>>> import numpy as np
>>> np.set_printoptions(precision=3, suppress=True, linewidth=200)
>>> J = np.loadtxt("test8.csv", delimiter=",")
>>> J
array([[ 0.809, -0.588,  0.   ,  0.   ],
       [ 0.588,  0.809,  0.   ,  0.   ],
       [ 0.   ,  0.   ,  1.   ,  0.   ],
       [ 0.   ,  0.   ,  0.   ,  1.   ]])
>>> np.diff(J, axis=0)
array([[-0.221,  1.397,  0.   ,  0.   ],
       [-0.588, -0.809,  1.   ,  0.   ],
       [ 0.   ,  0.   , -1.   ,  1.   ]])
>>> J.sum(axis=1)
array([0.221, 1.397, 1.   , 1.   ])
>>> rng = np.random.default_rng(573)
>>> lab = rng.permutation(4)
>>> lab
array([1, 3, 2, 0])
>>> B = J[lab][:, lab]
>>> np.round(np.linalg.det(B), 3), round(float(np.linalg.det(J[lab])), 3)
(np.float64(1.0), 1.0)
>>> B
array([[ 0.809,  0.   ,  0.   ,  0.588],
       [ 0.   ,  1.   ,  0.   ,  0.   ],
       [ 0.   ,  0.   ,  1.   ,  0.   ],
       [-0.588,  0.   ,  0.   ,  0.809]])
>>> np.round(np.trace(B), 3)
np.float64(3.618)
>>> J @ J
array([[ 0.309, -0.951,  0.   ,  0.   ],
       [ 0.951,  0.309,  0.   ,  0.   ],
       [ 0.   ,  0.   ,  1.   ,  0.   ],
       [ 0.   ,  0.   ,  0.   ,  1.   ]])
>>> np.flatnonzero(np.linalg.matrix_power((J != 0) + (J.T != 0) + np.eye(4), 4)[3])
array([3])
>>> (J != 0).astype(int)
array([[1, 1, 0, 0],
       [1, 1, 0, 0],
       [0, 0, 1, 0],
       [0, 0, 0, 1]])
>>> M = np.load("arr.npy")
>>> M
array([[ 3.046, -5.649,  1.099],
       [ 1.534,  0.444, -2.946],
       [ 2.936, -4.433, -2.86 ],
       [-1.014,  5.455, -0.113],
       [ 3.063,  0.229, -0.971]])
>>> x = np.array([0, -3, -1])
>>> h1 = np.maximum(M @ x, 0)
>>> M.T @ h1
array([  99.062, -160.377,  -33.828])
>>> print(np.maximum(M @ x, 0) - np.maximum(-M @ x, 0))
[ 15.848   1.614  16.159 -16.252   0.284]
>>> M * (h1 > 1e-9)[:, None]
array([[ 3.046, -5.649,  1.099],
       [ 1.534,  0.444, -2.946],
       [ 2.936, -4.433, -2.86 ],
       [-0.   ,  0.   , -0.   ],
       [ 3.063,  0.229, -0.971]])
>>> np.tanh(M @ x)
array([ 1.   ,  0.924,  1.   , -1.   ,  0.277])
>>> X = np.load("a.npy")
>>> X
array([[ 18,   3,  -7,   6,  -5,   7],
       [  3,  31, -24, -15,  -2,  -1],
       [ -7, -24,  21,  15,   3,  -1],
       [  6, -15,  15,  36,  -3,   6],
       [ -5,  -2,   3,  -3,   7,  -6],
       [  7,  -1,  -1,   6,  -6,   6]])
>>> hat = M @ np.linalg.solve(M.T @ M, M.T)
>>> np.round(np.linalg.eigvalsh(hat), 3) + 0
array([0., 0., 1., 1., 1.])
>>> np.round((np.eye(5) - hat) @ M, 3) + 0
array([[0., 0., 0.],
       [0., 0., 0.],
       [0., 0., 0.],
       [0., 0., 0.],
       [0., 0., 0.]])
>>> print(np.linalg.matrix_rank(np.eye(5) - hat))
2
>>> hat @ M[:, 1]
array([-5.649,  0.444, -4.433,  5.455,  0.229])
>>> feats = np.cumsum(np.array([[-1, 2, 0],
...     [-2, -1, -2],
...     [0, 2, 0],
...     [2, 0, 2],
...     [1, 2, -1],
...     [0, 0, 0],
...     [-1, 1, 1],
...     [1, 2, -2],
...     [-1, 2, -2],
...     [2, -2, -1],
...     [2, -2, -1],
...     [1, 1, -1]]), axis=0)
>>> feats
array([[-1,  2,  0],
       [-3,  1, -2],
       [-3,  3, -2],
       [-1,  3,  0],
       [ 0,  5, -1],
       [ 0,  5, -1],
       [-1,  6,  0],
       [ 0,  8, -2],
       [-1, 10, -4],
       [ 1,  8, -5],
       [ 3,  6, -6],
       [ 4,  7, -7]])
>>> u = np.array([3, 2, 3])
>>> np.polyval(u, feats[9])
array([  8, 211,  68])
>>> np.correlate(feats[9], feats[0], "full")
array([  0,   2,  15, -18,   5])
>>> np.cross(feats[9, :3], feats[0, :3])
array([10,  5, 10])
>>> B = np.array([[-3, -3, 5], [4, -5, 0], [5, 4, 4]])
>>> np.einsum("ik,kj->ji", feats, B)
array([[ 11,   3,  11,  15,  15,  15,  27,  22,  23,   4, -15, -19],
       [ -7,  -4, -14, -12, -29, -29, -27, -48, -63, -63, -63, -75],
       [ -5, -23, -23,  -5,  -4,  -4,  -5,  -8, -21, -15,  -9,  -8]])
>>> B.T @ feats.T
array([[ 11,   3,  11,  15,  15,  15,  27,  22,  23,   4, -15, -19],
       [ -7,  -4, -14, -12, -29, -29, -27, -48, -63, -63, -63, -75],
       [ -5, -23, -23,  -5,  -4,  -4,  -5,  -8, -21, -15,  -9,  -8]])
>>> np.linalg.matrix_rank(feats @ B)
np.int64(3)
>>> left, sig, VT = np.linalg.svd(feats, full_matrices=False)
>>> np.abs(VT[0])
array([0.072, 0.885, 0.461])
>>> sig / sig[0]
array([1.   , 0.346, 0.192])
>>> (sig > 1e-8).sum()
np.int64(3)
>>> np.round(left.T @ feats @ VT.T, 3) + 0
array([[22.965,  0.   ,  0.   ],
       [ 0.   ,  7.943,  0.   ],
       [ 0.   ,  0.   ,  4.416]])
>>> print(np.allclose(left * sig @ VT, feats))
True
>>> D = np.linalg.norm(feats[:, None] - feats[None], axis=-1)
>>> print(np.linalg.norm(feats - feats.mean(axis=0), axis=1))
[4.249 5.201 3.704 3.52  1.546 1.546 2.718 2.718 4.972 3.837 4.767 6.355]
>>> print(np.linalg.matrix_rank(D ** 2))
5
>>> D[4].round(6).argsort(kind="stable")[:4]
array([4, 5, 6, 3])
>>> D.mean(axis=1).argmax()
np.int64(11)
>>> np.linalg.norm(feats, axis=1)
array([ 2.236,  3.742,  4.69 ,  3.162,  5.099,  5.099,  6.083,  8.246, 10.817,  9.487,  9.   , 10.677])
>>> D.shape
(12, 12)
>>> np.unravel_index(D.round(6).argmax(), D.shape)
(np.int64(1), np.int64(11))
>>> print(D[4])
[3.317 5.099 3.742 2.449 0.    0.    1.732 3.162 5.916 5.099 5.916 7.483]
>>> m1 = np.load("data.npy")
>>> print(m1)
[[0 0 0 1 0 0 1]
 [0 0 1 0 1 0 1]
 [0 1 0 0 1 1 0]
 [1 0 0 0 1 0 1]
 [0 1 1 1 0 1 0]
 [0 0 1 0 1 0 0]
 [1 1 0 1 0 0 0]]
>>> [round(float(np.linalg.det(m1[:i, :i])), 2) + 0 for i in range(1, 8)]
[0.0, 0.0, 0.0, 1.0, -2.0, 0.0, 2.0]
>>> lab = rng.permutation(7)
>>> B = m1[:, lab] * rng.choice([-1, 1], 7)
>>> print(B)
[[ 1  0  0  0  0  1  0]
 [ 1 -1  0  0  0  0  1]
 [ 0 -1 -1 -1  0  0  0]
 [ 1 -1  0  0 -1  0  0]
 [ 0  0 -1 -1  0  1  1]
 [ 0 -1  0  0  0  0  1]
 [ 0  0 -1  0 -1  1  0]]
>>> left, _, VT = np.linalg.svd(m1.T @ B)
>>> np.round(left @ VT, 3) + 0
array([[ 0.,  0.,  0.,  0., -1.,  0.,  0.],
       [ 0.,  0., -1.,  0.,  0.,  0.,  0.],
       [ 0.,  0.,  0.,  0.,  0.,  0.,  1.],
       [ 0.,  0.,  0.,  0.,  0.,  1.,  0.],
       [ 0., -1.,  0.,  0.,  0.,  0.,  0.],
       [ 0.,  0.,  0., -1.,  0.,  0.,  0.],
       [ 1.,  0.,  0.,  0.,  0.,  0.,  0.]])
>>> print(np.round(np.linalg.lstsq(m1, B)[0], 3) + 0)
[[ 0.  0.  0.  0. -1.  0.  0.]
 [ 0.  0. -1.  0.  0.  0.  0.]
 [ 0.  0.  0.  0.  0.  0.  1.]
 [ 0.  0.  0.  0.  0.  1.  0.]
 [ 0. -1.  0.  0.  0.  0.  0.]
 [ 0.  0.  0. -1.  0.  0.  0.]
 [ 1.  0.  0.  0.  0.  0.  0.]]
>>> lab
array([6, 4, 1, 5, 0, 3, 2])
>>> W0 = np.load("x.npy")
>>> W0
array([[ 1,  0,  0,  0,  0,  0,  0],
       [ 0,  1,  0,  0,  0,  0,  0],
       [-1,  4,  1,  0,  0,  0,  0],
       [ 4,  1,  5,  1,  0,  0,  0],
       [ 5,  4,  2, -5,  1,  0,  0],
       [-1, -5,  3,  1,  1,  1,  0],
       [ 3, -3, -4,  4,  0,  2,  1]])
>>> Xs = feats - feats.mean(axis=0)
>>> V = np.linalg.svd(Xs)[2][:1]
>>> B = Xs - Xs @ V.T @ V
>>> (Xs @ V.T).std(axis=0)
array([3.414])
>>> print(round(np.linalg.norm(B) / np.linalg.norm(Xs), 3))
0.526
>>> np.allclose(W0, W0.T)
False
>>> round(np.abs(np.linalg.eigvals(W0)).max(), 3)
np.float64(1.0)
>>> (W0 - W0.T) / 2
array([[ 0. ,  0. ,  0.5, -2. , -2.5,  0.5, -1.5],
       [ 0. ,  0. , -2. , -0.5, -2. ,  2.5,  1.5],
       [-0.5,  2. ,  0. , -2.5, -1. , -1.5,  2. ],
       [ 2. ,  0.5,  2.5,  0. ,  2.5, -0.5, -2. ],
       [ 2.5,  2. ,  1. , -2.5,  0. , -0.5,  0. ],
       [-0.5, -2.5,  1.5,  0.5,  0.5,  0. , -1. ],
       [ 1.5, -1.5, -2. ,  2. ,  0. ,  1. ,  0. ]])
>>> [round(float(x), 3) for x in np.linalg.svd(W0, compute_uv=False)[:3]]
[10.686, 7.18, 6.541]
>>> np.linalg.matrix_rank(W0, rtol=0.1)
np.int64(5)
>>> round(float(np.linalg.norm(W0, 2) / np.linalg.norm(W0)), 3)
0.709
>>> print(np.linalg.cond(W0) > 100)
True
>>> print(np.argsort(-np.linalg.norm(W0, axis=0).round(6), kind="stable")[:3])
[1 2 0]
>>> left, sig, VT = np.linalg.svd(W0)
>>> print(sig)
[10.686  7.18   6.541  4.056  1.419  0.076  0.005]
>>> B = left[:, :5] @ np.diag(sig[:5]) @ VT[:5]
>>> round(float(np.linalg.norm(W0 - B, 2)), 3), round(float(sig[5]), 3)
(0.076, 0.076)
>>> np.linalg.matrix_rank(W0, rtol=0.05)
np.int64(5)
>>> np.linalg.matrix_rank(B)
np.int64(5)
>>> print(np.round(np.abs(W0 - B).max(), 3))
0.048
